% ipython --no-banner

In [1]: import numpy as np

In [2]: np.set_printoptions(precision=2, suppress=True, linewidth=140, legacy="1.25")

In [3]: K = np.load("test18.npy")

In [4]: print(K)
[[-0.81  1.04 -0.86 -0.59 -2.61 -1.99 -1.34  2.34  1.58  1.28]
 [-2.25 -2.72 -0.08  0.45  1.22 -2.4   1.54  1.59 -0.21 -0.38]
 [-0.59  0.45 -0.08  0.07  0.49 -0.75  1.87  2.97  0.88  3.25]
 [-1.21 -2.45 -0.79  0.56 -0.9  -3.32 -1.63  0.41  1.39 -0.09]
 [-0.29 -1.63 -0.66  3.04 -0.63  0.82  2.3   1.03  1.99  1.09]
 [-2.39 -0.24 -0.36  2.86  0.04  2.91 -0.68  1.25 -0.36 -0.54]
 [ 2.4   0.43  0.01  0.77  2.48 -0.18 -0.09 -2.19  1.19 -2.46]
 [-1.76  0.43 -1.15 -2.14  1.34 -0.23  1.51 -0.6  -1.93 -2.75]
 [-0.98 -0.14 -3.41 -0.1   0.36 -0.67  1.97  0.61  2.48 -1.2 ]
 [ 1.29  2.73  0.68  0.19 -0.19 -0.35  0.82  0.77 -2.45 -2.82]
 [ 0.86 -0.55  1.74 -0.98  1.81 -1.71 -0.51 -1.07  3.52 -0.06]
 [ 1.28 -0.36 -0.07  2.53  1.41 -0.19 -1.97  2.67 -0.49 -1.89]
 [-0.18 -1.3   2.36  2.79 -0.42  2.66  0.9   0.06  1.28 -0.53]
 [-1.89  0.93 -0.32  1.92  1.62 -2.13 -0.15  0.85  0.    2.98]
 [ 1.42 -0.51 -0.34  1.29  2.33 -3.   -1.28  1.41 -1.16  1.24]
 [ 1.38 -0.89 -3.22  0.14  2.5   0.77 -1.32  0.39  0.46  1.72]
 [-1.72  1.89  1.94 -2.38  0.52 -1.65 -1.56  0.07  1.86 -0.41]
 [-1.1   0.04 -2.17  0.03 -0.84  0.86  1.55 -0.49 -3.69  1.19]
 [ 0.73 -0.43 -0.31  0.37  2.69  0.81  0.7   1.94  2.43 -2.45]
 [ 2.21  1.05  3.8   1.07  0.04  0.13 -0.27  0.18 -0.43 -1.76]
 [ 2.29  1.51  1.28  0.79  1.41  0.53  1.87  2.31 -0.83 -1.86]
 [-2.35  1.03  0.48 -1.36 -1.79  0.14  2.97  0.33  1.8   0.98]
 [-0.56  1.42  0.35 -1.24 -2.45 -0.78 -1.94 -1.35 -1.78  2.38]
 [-2.98  2.48 -0.25 -0.63  0.83  0.51 -1.51 -1.58 -0.36 -1.92]
 [ 3.04  0.2  -0.76  2.4  -0.22 -0.38  0.23 -0.04 -2.46  1.74]
 [ 1.38  1.5   0.51 -2.49  2.52  0.05  0.88 -2.19  1.39 -0.73]
 [-1.57  2.75  2.65  0.25  0.41  1.01  2.04 -1.33 -0.8  -0.3 ]
 [-2.13  0.55  3.04 -0.8  -0.59  2.09 -0.97 -1.39 -1.11  1.2 ]
 [-1.73 -3.04  1.24 -0.8   2.11  1.48 -0.1  -1.97  0.16 -0.1 ]
 [ 1.86 -1.47  1.56 -2.33  2.05  1.24  2.2   0.34  0.79 -0.42]
 [ 1.67 -3.66  0.01 -0.52 -1.39 -0.45  0.02 -0.05 -2.35  0.96]
 [-0.52 -3.4  -0.53  1.47 -2.09 -1.02 -1.04 -0.77 -1.76 -0.72]
 [ 1.85  1.06 -1.53  0.18  2.9   1.25  0.47 -2.21 -1.74  0.01]
 [ 0.63 -1.02 -4.12 -0.42  0.5   2.03 -0.73 -1.19  0.05  0.23]
 [ 1.74 -0.53  0.95 -1.82  2.47  2.72 -0.09  1.37  1.37  0.46]
 [-1.37 -0.32  2.88 -3.24 -0.09  0.65 -0.19 -1.02  1.1  -1.24]
 [ 0.23  2.3  -0.34  1.26 -1.65  1.55 -1.83  0.47 -2.33  1.97]
 [-0.15  2.64  0.4   0.09 -2.39  0.24  0.21 -1.81  2.41  1.71]
 [ 0.27 -0.86 -1.73 -0.93 -1.54  1.36  0.26  1.8   3.4  -1.08]
 [-0.14 -0.46 -2.66  0.5   0.25  0.48 -2.59  2.98 -0.92 -0.8 ]]

In [5]: basis = K[[30, 24]].astype(float)

In [6]: for _ in range(4):
   ...:     idx = np.linalg.norm(K[:, None] - basis, axis=-1).argmin(axis=1)
   ...:     basis = np.array([K[idx == j].mean(axis=0) for j in range(2)])
   ...: 

In [7]: print(idx)
[0 0 1 0 1 1 1 0 1 1 0 1 1 1 1 1 0 1 1 1 1 0 0 0 1 0 0 0 0 0 0 0 1 1 0 0 1 0 0 1]

In [8]: print(np.bincount(idx))
[20 20]

In [9]: O, R = np.linalg.qr(K)

In [10]: print(O.shape, R.shape)
(40, 10) (10, 10)

In [11]: print(np.allclose(R.T @ R, K.T @ K))
True

In [12]: print(np.round(O.T @ O, 2) + 0)
[[1. 0. 0. 0. 0. 0. 0. 0. 0. 0.]
 [0. 1. 0. 0. 0. 0. 0. 0. 0. 0.]
 [0. 0. 1. 0. 0. 0. 0. 0. 0. 0.]
 [0. 0. 0. 1. 0. 0. 0. 0. 0. 0.]
 [0. 0. 0. 0. 1. 0. 0. 0. 0. 0.]
 [0. 0. 0. 0. 0. 1. 0. 0. 0. 0.]
 [0. 0. 0. 0. 0. 0. 1. 0. 0. 0.]
 [0. 0. 0. 0. 0. 0. 0. 1. 0. 0.]
 [0. 0. 0. 0. 0. 0. 0. 0. 1. 0.]
 [0. 0. 0. 0. 0. 0. 0. 0. 0. 1.]]

In [13]: idx = K[:, 1] > np.median(K[:, 1])

In [14]: f = K[idx].mean(axis=0) - K[~idx].mean(axis=0)

In [15]: print(f)
[-0.18  2.62  0.76 -0.37 -0.54 -0.26  0.35 -0.83 -1.1   0.47]

In [16]: print(np.argsort(-np.abs(f).round(6), kind="stable"))
[1 8 7 2 4 9 3 6 5 0]

In [17]: print((((K - K.mean(axis=0)) @ f > 0) == idx).mean())
0.95

In [18]: mat = np.array([[-3, -1, -1, 1, -2, -2, 0, 0, 1],
    ...:     [3, 1, 1, 3, -1, 3, 3, 2, 1],
    ...:     [-2, 2, -3, 1, -2, -1, -3, 3, 1],
    ...:     [-2, 1, -2, 1, 2, 2, 0, -2, 1],
    ...:     [3, 2, -2, -3, -3, 0, 3, -1, -1],
    ...:     [3, -3, 3, -2, 3, 2, -2, 2, 2],
    ...:     [-2, -2, -1, -1, 2, 1, 3, 3, 1],
    ...:     [2, 2, 1, -1, -1, -1, 3, -3, -3],
    ...:     [2, -2, 0, 0, 0, 2, -3, 3, -2]])

In [19]: mat[:, 3] = 3 * mat[:, 2]

In [20]: print(mat)
[[-3 -1 -1 -3 -2 -2  0  0  1]
 [ 3  1  1  3 -1  3  3  2  1]
 [-2  2 -3 -9 -2 -1 -3  3  1]
 [-2  1 -2 -6  2  2  0 -2  1]
 [ 3  2 -2 -6 -3  0  3 -1 -1]
 [ 3 -3  3  9  3  2 -2  2  2]
 [-2 -2 -1 -3  2  1  3  3  1]
 [ 2  2  1  3 -1 -1  3 -3 -3]
 [ 2 -2  0  0  0  2 -3  3 -2]]

In [21]: left, s, VT = np.linalg.svd(mat)

In [22]: evecs = VT[:(s > 1e-8).sum()]

In [23]: rng = np.random.default_rng(7079)

In [24]: vec = mat[2] + -3 * mat[3] + rng.integers(2) * np.eye(9)[3]

In [25]: print(vec)
[ 4. -1.  3.  9. -8. -7. -3.  9. -2.]

In [26]: print(np.round(evecs.T @ evecs, 2) + 0)
[[1.  0.  0.  0.  0.  0.  0.  0.  0. ]
 [0.  1.  0.  0.  0.  0.  0.  0.  0. ]
 [0.  0.  0.1 0.3 0.  0.  0.  0.  0. ]
 [0.  0.  0.3 0.9 0.  0.  0.  0.  0. ]
 [0.  0.  0.  0.  1.  0.  0.  0.  0. ]
 [0.  0.  0.  0.  0.  1.  0.  0.  0. ]
 [0.  0.  0.  0.  0.  0.  1.  0.  0. ]
 [0.  0.  0.  0.  0.  0.  0.  1.  0. ]
 [0.  0.  0.  0.  0.  0.  0.  0.  1. ]]

In [27]: print(np.diag(evecs.T @ evecs))
[1.  1.  0.1 0.9 1.  1.  1.  1.  1. ]
